$ python3 -q
>>> import numpy as np
>>> from numpy import linalg as LA
>>> np.set_printoptions(precision=1, suppress=True, linewidth=140)
>>> tidy = lambda a: np.round(a, 1) + 0
>>> F = np.loadtxt("arr.csv", delimiter=",")
>>> print(tidy(F))
[[ 0.8 -0.4  0.1]
 [-0.4  0.3  0.1]
 [ 0.1  0.1  1. ]]
>>> left, sigma, vt = LA.svd(F)
>>> vecs = vt[:(sigma > 1e-8).sum()]
>>> rng = np.random.default_rng(31)
>>> x0 = F[2] + 4 * F[1] + rng.integers(2) * np.eye(3)[1]
>>> print(tidy(x0))
[-1.6  2.2  1.6]
>>> print(tidy(LA.norm(x0 - vecs.T @ vecs @ x0)))
0.9
>>> rk = LA.matrix_rank(F)
>>> print(rk)
2
>>> null = LA.svd(F)[2][rk:].T
>>> print([int(LA.matrix_rank(np.delete(F, i, axis=0))) for i in range(3)])
[2, 2, 2]
>>> print([int(LA.matrix_rank(F[:, :j + 1])) for j in range(3)])
[1, 2, 2]
>>> X = np.load("case15.npy")
>>> print(X)
[[ 1  0  0  0]
 [ 2  1  0  0]
 [-1 -2  1  0]
 [-1  1  0  1]]
>>> f, v = X[0], X[3]
>>> print(f @ f)
1
>>> print(f @ v)
-1
>>> p = (f @ v) / (f @ f) * f
>>> print(np.outer(f, v))
[[-1  1  0  1]
 [ 0  0  0  0]
 [ 0  0  0  0]
 [ 0  0  0  0]]
>>> print(tidy(LA.norm(f + v) ** 2 + LA.norm(f - v) ** 2))
8.0
>>> print((v - p) @ f)
0.0
>>> print(LA.matrix_rank(np.outer(f, v)))
1
>>> print(p)
[-1. -0. -0. -0.]
>>> print(v - p)
[0. 1. 0. 1.]
>>> hat = np.triu(np.array([[-2, 3, -3, 2], [2, 2, 1, 3], [-2, 3, 1, 0], [3, -1, 0, 2]]), 1) + np.eye(4)
>>> other = hat @ X @ LA.inv(hat)
>>> print(LA.matrix_rank(other))
4
>>> print(other)
[[  8. -13.  34.  25.]
 [ -2.   8. -13. -17.]
 [ -1.   1.  -3.  -1.]
 [ -1.   4.  -7.  -9.]]
>>> w, vecs = LA.eig(X)
>>> print(np.prod(w))
1.0
>>> print(X @ vecs[:, 0] - w[0] * vecs[:, 0])
[0. 0. 0. 0.]
>>> print(tidy(np.sort(LA.eigvals(X.T))))
[1. 1. 1. 1.]
>>> Q, r_ = LA.qr(X)
>>> print(tidy(Q))
[[-0.4  0.2  0.   0.9]
 [-0.8 -0.1 -0.6 -0.3]
 [ 0.4  0.7 -0.6  0. ]
 [ 0.4 -0.7 -0.6  0.3]]
>>> print(tidy(r_))
[[-2.6 -1.1  0.4  0.4]
 [ 0.  -2.2  0.7 -0.7]
 [ 0.   0.  -0.6 -0.6]
 [ 0.   0.   0.   0.3]]
>>> print(tidy(Q @ r_))
[[ 1.  0.  0.  0.]
 [ 2.  1.  0.  0.]
 [-1. -2.  1.  0.]
 [-1.  1.  0.  1.]]
>>> print(np.allclose(r_.T @ r_, X.T @ X))
True
>>> print(tidy(abs(r_[0, 0])), tidy(LA.norm(X[:, 0])))
2.6 2.6
>>> print(tidy(np.abs(np.diag(r_))))
[2.6 2.2 0.6 0.3]
>>> W0 = np.array([[0, 1, -2], [-2, -2, -1], [2, 2, 0]])
>>> print(W0)
[[ 0  1 -2]
 [-2 -2 -1]
 [ 2  2  0]]
>>> x0 = np.array([2, 3, 1])
>>> y = W0 @ x0
>>> b, lr = np.zeros(3), 1 / LA.norm(W0, 2) ** 2
>>> for i in range(250):
...     b -= lr * W0.T @ (W0 @ b - y)
...     if i % 50 == 0: print(i, round(LA.norm(W0 @ b - y), 1))
... 
0 0.6
50 0.1
100 0.1
150 0.1
200 0.1
>>> print(tidy(LA.cond(W0)))
19.2
>>> print(tidy(b))
[2.3 2.8 0.9]
>>> z = rng.permutation(3)
>>> print(z)
[1 0 2]
>>> other = W0[z][:, z]
>>> print(tidy(LA.det(other)), tidy(LA.det(W0[z])))
-2.0 2.0
>>> print(tidy(np.sort(np.abs(LA.eigvals(other)))))
[0.3 2.7 2.7]
>>> print(other)
[[-2 -2 -1]
 [ 1  0 -2]
 [ 2  2  0]]
>>> print(np.trace(other))
-2
>>> print(np.diag(other))
[-2  0  0]
>>> other = LA.inv(W0)
>>> print(tidy(LA.det(W0) * LA.det(other)))
1.0
>>> print(tidy(LA.det(W0) * other))
[[ 2. -4. -5.]
 [-2.  4.  4.]
 [ 0.  2.  2.]]
>>> print((np.abs(other) > 1e-9).astype(int))
[[1 1 1]
 [1 1 1]
 [0 1 1]]
>>> M = np.load("test0.npy")
>>> print(M)
[[-5  0  0]
 [ 0  0  3]
 [ 0 -5  0]]
>>> f = np.array([0, 1])
>>> print(np.array([np.convolve(row, f, "same") for row in M]))
[[ 0 -5  0]
 [ 0  0  0]
 [ 0  0 -5]]
>>> print(np.cross(M[0, :3], M[2, :3]))
[ 0  0 25]
>>> print(np.correlate(M[0], M[2], "full"))
[ 0 25  0  0  0]
>>> print(np.polyval(f, M[0]))
[1 1 1]
>>> print(np.convolve(M[0], f))
[ 0 -5  0  0]
>>> K = np.array([[6.9, 0.1, 6.0],
...     [-0.5, -0.5, -0.6],
...     [-7.2, 8.9, -3.5],
...     [0.5, -3.3, -1.0],
...     [-5.4, 0.3, -0.1],
...     [-2.6, 4.2, 0.0],
...     [0.2, -2.1, -0.9],
...     [-6.3, 0.6, -0.7],
...     [0.7, 5.1, 0.3],
...     [1.0, 0.6, 2.1],
...     [3.6, 0.0, -4.6],
...     [0.1, -2.2, 2.3],
...     [-1.3, -6.7, 3.2],
...     [-1.9, 4.9, -1.3],
...     [1.4, -4.3, -2.6],
...     [-3.0, -0.6, 0.7],
...     [-2.3, 2.1, 2.4],
...     [4.4, -0.9, 3.2],
...     [-3.2, -0.6, 3.2]])
>>> print(K)
[[ 6.9  0.1  6. ]
 [-0.5 -0.5 -0.6]
 [-7.2  8.9 -3.5]
 [ 0.5 -3.3 -1. ]
 [-5.4  0.3 -0.1]
 [-2.6  4.2  0. ]
 [ 0.2 -2.1 -0.9]
 [-6.3  0.6 -0.7]
 [ 0.7  5.1  0.3]
 [ 1.   0.6  2.1]
 [ 3.6  0.  -4.6]
 [ 0.1 -2.2  2.3]
 [-1.3 -6.7  3.2]
 [-1.9  4.9 -1.3]
 [ 1.4 -4.3 -2.6]
 [-3.  -0.6  0.7]
 [-2.3  2.1  2.4]
 [ 4.4 -0.9  3.2]
 [-3.2 -0.6  3.2]]
>>> cov = np.cov(K, rowvar=False)
>>> print(tidy(np.corrcoef(K[:, 2], K[:, 1])[0, 1]))
-0.3
>>> print(tidy(np.corrcoef(K.T)))
[[ 1.  -0.4  0.3]
 [-0.4  1.  -0.3]
 [ 0.3 -0.3  1. ]]
>>> print(tidy(K.std(axis=0)))
[3.5 3.5 2.6]
>>> print(np.median(K, axis=0))
[-0.5  0.   0. ]
>>> print(tidy(cov))
[[12.8 -4.7  3. ]
 [-4.7 13.1 -2.6]
 [ 3.  -2.6  6.9]]
>>> print(tidy(LA.eigvalsh(cov)[::-1]))
[19.   8.2  5.5]
>>> w, vecs = LA.eigh(F)
>>> x0 = np.array([0, -1, 0])
>>> print(tidy(x0 @ F @ x0))
0.3
>>> print(tidy(vecs * np.maximum(w, 0) @ vecs.T))
[[ 0.8 -0.4  0.1]
 [-0.4  0.3  0.1]
 [ 0.1  0.1  1. ]]
>>> Xc = K - K.mean(axis=0)
>>> vecs = LA.svd(Xc)[2][:1]
>>> other = Xc - Xc @ vecs.T @ vecs
>>> print(tidy(np.diag(vecs.T @ vecs)))
[0.4 0.5 0.1]
>>> print(tidy(other.std(axis=0)))
[2.  2.  2.2]
>>> print(LA.norm(other, axis=1).round(6).argmax())
10
>>> J = np.array([[-1.6, 1.3, -0.3],
...     [0.3, -1.1, 1.0],
...     [-0.5, 1.7, -0.2],
...     [-0.8, -0.8, 1.6]])
>>> x0 = np.array([3, -6, 4])
>>> print(np.einsum("ij,j->i", J, x0))
[-13.8  11.5 -12.5   8.8]
>>> print((J * x0).sum(axis=1))
[-13.8  11.5 -12.5   8.8]
>>> print(np.sign((J @ x0).round(6)))
[-1.  1. -1.  1.]
>>> print((J @ x0).argmax())
1
>>> print(J @ np.eye(3)[2])
[-0.3  1.  -0.2  1.6]
>>> x0 = np.array([1, 0, 0])
>>> y = J @ x0
>>> print(tidy(LA.pinv(J) @ J))
[[1. 0. 0.]
 [0. 1. 0.]
 [0. 0. 1.]]
>>> print(tidy(LA.lstsq(J, y)[0]))
[1. 0. 0.]
>>> y = y + 0.1 * rng.normal(size=4)
>>> print(tidy(y))
[-1.5  0.2 -0.4 -0.8]
>>> b, *_ = LA.lstsq(J, y)
>>> print(tidy(LA.norm(y - J @ b)))
0.1
>>> print(tidy(J.T @ (y - J @ b)))
[0. 0. 0.]
>>> print([round(float(LA.norm(LA.solve(J.T @ J + lam * np.eye(3), J.T @ y))), 2) for lam in (0, 1, 10, 100)])
[0.98, 0.67, 0.26, 0.04]
>>> print(tidy(b))
[1. 0. 0.]
>>> print(b.round())
[1. 0. 0.]
>>> f, v = J[2], J[1]
>>> print(tidy(f @ v))
-2.2
>>> p = (f @ v) / (f @ f) * f
>>> print(tidy(v - p))
[0.  0.1 0.9]
>>> print(tidy((v - p) @ f))
0.0
>>> print(tidy(p))
[ 0.3 -1.2  0.1]
>>> def softmax(z):
...     e = np.exp(z - z.max(axis=-1, keepdims=True))
...     return e / e.sum(axis=-1, keepdims=True)
... 
>>> print(tidy(softmax(J).sum(axis=1)))
[1. 1. 1. 1.]
>>> print(tidy(softmax(J[2] + 5)))
[0.1 0.8 0.1]
>>> S = J @ J.T / np.sqrt(3)
>>> print(tidy(softmax(S + np.triu(np.full(S.shape, -np.inf), 1))))
[[1.  0.  0.  0. ]
 [0.1 0.9 0.  0. ]
 [0.5 0.  0.5 0. ]
 [0.1 0.3 0.  0.6]]
>>> print(tidy(softmax(S)[2] @ J))
[-1.   1.4 -0.2]
>>> arr = np.load("run15.npy")
>>> print(arr)
[[1 0 0 0]
 [0 2 0 0]
 [0 1 0 0]
 [1 0 0 1]]
>>> z = rng.permutation(4)
>>> print(z)
[1 2 0 3]
>>> other = arr[z][:, z]
>>> print(tidy(np.sort(np.abs(LA.eigvals(other)))))
[0. 1. 1. 2.]
>>> print(other)
[[2 0 0 0]
 [1 0 0 0]
 [0 0 1 0]
 [0 0 1 1]]
>>> print(np.allclose(other, arr))
False
>>> print(np.trace(other))
4
>>> print(tidy(LA.norm(arr, 2)))
2.2
>>> print(tidy(LA.norm(arr[3] - arr[0])))
1.0
>>> print(arr[3] @ arr[0])
1
>>> print(tidy(LA.norm(arr, "nuc")))
4.5
>>> print(tidy(LA.norm(arr) ** 2 / LA.norm(arr, 2) ** 2))
1.6
>>> print(arr @ arr)
[[1 0 0 0]
 [0 4 0 0]
 [0 2 0 0]
 [2 0 0 1]]
>>> print(tidy(LA.det(arr)))
0.0
>>> print(np.flatnonzero(LA.matrix_power((arr != 0) + (arr.T != 0) + np.eye(4), 4)[2]))
[1 2]
>>> print((LA.matrix_power((arr != 0) + (arr.T != 0) + np.eye(4), 4) > 0).astype(int))
[[1 0 0 1]
 [0 1 1 0]
 [0 1 1 0]
 [1 0 0 1]]
